$ python -q
>>> import numpy as np
>>> np.set_printoptions(suppress=True, linewidth=100)
>>> tidy = lambda a: np.round(a, 3) + 0
>>> A = np.loadtxt("case2.csv", delimiter=",")
>>> A
array([[ -0.095,  -4.069,   3.208,  -1.657,  -0.733],
       [ -2.649,   9.056,  -7.852, -20.652, -24.098],
       [ -2.694, -13.682,  -9.819, -26.611, -24.386],
       [  8.642,   8.656,  18.741,  15.611,   9.776],
       [ 13.566,  16.557,  15.661,  16.788,  14.551],
       [ -9.281, -14.331, -13.736, -12.961,  -1.288],
       [  7.561, -17.008,  12.352,   6.177,   9.168],
       [  8.337,  -0.466,   9.151,  10.832,  15.121],
       [  0.954,   1.816,   5.797,   5.52 ,   6.461],
       [ -0.613, -14.672,  -5.473,  -8.93 ,   0.08 ],
       [ -5.39 ,  -5.639,  -9.698, -11.109,  -3.694],
       [ -9.023,  -4.541, -19.927, -22.333, -12.416],
       [  5.468,   2.271,  -0.943,  -2.768,   2.324],
       [ -9.451,  10.287, -10.309, -13.694, -13.78 ],
       [  2.574,  -0.066,   5.133,  -0.905,  -1.698],
       [ -1.087,   4.061,  -6.811, -12.687, -10.427],
       [  5.908, -15.608,   1.86 ,   5.471,  18.069],
       [ -4.232,  -2.674,   4.722,   7.397,   9.752]])
>>> P = A @ np.linalg.solve(A.T @ A, A.T)
>>> tidy(np.trace(P))
np.float64(5.0)
>>> np.allclose(P @ P, P)
True
>>> blk = np.stack([A, 4 * A, A[::-1]])
>>> np.linalg.matrix_rank(blk)
array([5, 5, 5])
>>> (blk @ A.T).shape
(3, 18, 18)
>>> M = np.load("sample1.npy")
>>> tidy(M)
array([[-0.186, -2.944, -1.168, -0.794,  2.303],
       [ 0.744,  0.03 ,  3.166, -2.115,  0.974],
       [ 0.   , -1.62 , -0.432, -2.05 , -2.997],
       [-3.908,  0.35 ,  0.463, -0.605,  0.158],
       [ 0.372,  2.141, -2.053, -2.515,  0.859]])
>>> Uu, sigma, Vt = np.linalg.svd(M, full_matrices=False)
>>> tidy(sigma)
array([4., 4., 4., 4., 4.])
>>> tidy(Uu.T @ Uu)
array([[1., 0., 0., 0., 0.],
       [0., 1., 0., 0., 0.],
       [0., 0., 1., 0., 0.],
       [0., 0., 0., 1., 0.],
       [0., 0., 0., 0., 1.]])
>>> tidy(np.sqrt((sigma ** 2).sum())), tidy(np.linalg.norm(M))
(np.float64(8.944), np.float64(8.944))
>>> Uu.shape, sigma.shape, Vt.shape
((5, 5), (5,), (5, 5))
>>> tidy(sigma / sigma[0])
array([1., 1., 1., 1., 1.])
>>> tidy(Vt @ Vt.T)
array([[1., 0., 0., 0., 0.],
       [0., 1., 0., 0., 0.],
       [0., 0., 1., 0., 0.],
       [0., 0., 0., 1., 0.],
       [0., 0., 0., 0., 1.]])
>>> tidy(np.linalg.eigvals(M).sum().real)
np.float64(-0.334)
>>> tidy(np.einsum("ij,ji->", M, M))
np.float64(6.914)
>>> tidy(np.kron(np.eye(2, dtype=int), M))
array([[-0.186, -2.944, -1.168, -0.794,  2.303,  0.   ,  0.   ,  0.   ,  0.   ,  0.   ],
       [ 0.744,  0.03 ,  3.166, -2.115,  0.974,  0.   ,  0.   ,  0.   ,  0.   ,  0.   ],
       [ 0.   , -1.62 , -0.432, -2.05 , -2.997,  0.   ,  0.   ,  0.   ,  0.   ,  0.   ],
       [-3.908,  0.35 ,  0.463, -0.605,  0.158,  0.   ,  0.   ,  0.   ,  0.   ,  0.   ],
       [ 0.372,  2.141, -2.053, -2.515,  0.859,  0.   ,  0.   ,  0.   ,  0.   ,  0.   ],
       [ 0.   ,  0.   ,  0.   ,  0.   ,  0.   , -0.186, -2.944, -1.168, -0.794,  2.303],
       [ 0.   ,  0.   ,  0.   ,  0.   ,  0.   ,  0.744,  0.03 ,  3.166, -2.115,  0.974],
       [ 0.   ,  0.   ,  0.   ,  0.   ,  0.   ,  0.   , -1.62 , -0.432, -2.05 , -2.997],
       [ 0.   ,  0.   ,  0.   ,  0.   ,  0.   , -3.908,  0.35 ,  0.463, -0.605,  0.158],
       [ 0.   ,  0.   ,  0.   ,  0.   ,  0.   ,  0.372,  2.141, -2.053, -2.515,  0.859]])
>>> tidy(np.poly(M))
array([    1.   ,     0.334,    -3.401,    13.605,   -21.396, -1024.   ])
>>> tidy(np.linalg.eigvals(M))
array([ 4.   +0.j   ,  1.302+3.782j,  1.302-3.782j, -3.469+1.992j, -3.469-1.992j])
>>> tidy(np.einsum("ii->", M))
np.float64(-0.334)
>>> rng = np.random.default_rng(79)
>>> idx = rng.permutation(5)
>>> idx
array([4, 0, 1, 2, 3])
>>> A2 = M[idx][:, idx]
>>> tidy(np.diag(A2))
array([ 0.859, -0.186,  0.03 , -0.432, -0.605])
>>> tidy(np.sort(np.abs(np.linalg.eigvals(A2))))
array([4., 4., 4., 4., 4.])
>>> tidy(np.trace(A2))
np.float64(-0.334)
>>> feats = np.load("arr.npy")
>>> feats
array([[ 1,  1,  1,  1,  1,  1,  1,  1],
       [ 1, -1, -1,  1,  1, -1, -1,  1],
       [ 1,  1, -1, -1,  1,  1, -1, -1],
       [ 1, -1, -1,  1, -1,  1,  1, -1]])
>>> A2 = feats[0, 0] * feats[1:] - np.outer(feats[1:, 0], feats[0])
>>> A2
array([[ 0, -2, -2,  0,  0, -2, -2,  0],
       [ 0,  0, -2, -2,  0,  0, -2, -2],
       [ 0, -2, -2,  0, -2,  0,  0, -2]])
>>> feats[:, 0] / feats[0, 0]
array([1., 1., 1., 1.])
>>> np.linalg.matrix_rank(A2), np.linalg.matrix_rank(feats)
(np.int64(3), np.int64(4))
>>> np.flatnonzero(~A2.round(6).any(axis=1))
array([], dtype=int64)
>>> tidy(np.linalg.norm(feats, "nuc"))
np.float64(11.314)
>>> tidy(np.linalg.norm(feats, 2))
np.float64(2.828)
>>> feats[1] @ feats[2]
np.int64(0)
>>> np.linalg.norm(feats, axis=1).argmax()
np.int64(0)
>>> tidy(np.linalg.norm(feats[1], 1)), tidy(np.linalg.norm(feats[1], np.inf))
(np.float64(8.0), np.float64(1.0))
>>> A2 = np.array([[-3, 1],
...     [3, -1],
...     [0, 0],
...     [-2, -1],
...     [0, 3],
...     [-1, 1],
...     [0, -2],
...     [-1, 2]])
>>> np.vstack([feats, A2.T]).shape
(6, 8)
>>> np.einsum("ik,kj->ji", feats, A2)
array([[-4, -8,  2, -8],
       [ 3,  7,  5, -5]])
>>> Uu, sigma, Vt = np.linalg.svd(feats, full_matrices=False)
>>> (sigma > 1e-8).sum()
np.int64(4)
>>> tidy(sigma / sigma[0])
array([1., 1., 1., 1.])
>>> tidy(np.sqrt((sigma ** 2).sum())), tidy(np.linalg.norm(feats))
(np.float64(5.657), np.float64(5.657))
>>> tidy(Uu.T @ feats @ Vt.T)
array([[2.828, 0.   , 0.   , 0.   ],
       [0.   , 2.828, 0.   , 0.   ],
       [0.   , 0.   , 2.828, 0.   ],
       [0.   , 0.   , 0.   , 2.828]])
>>> Uu.shape, sigma.shape, Vt.shape
((4, 4), (4,), (4, 8))
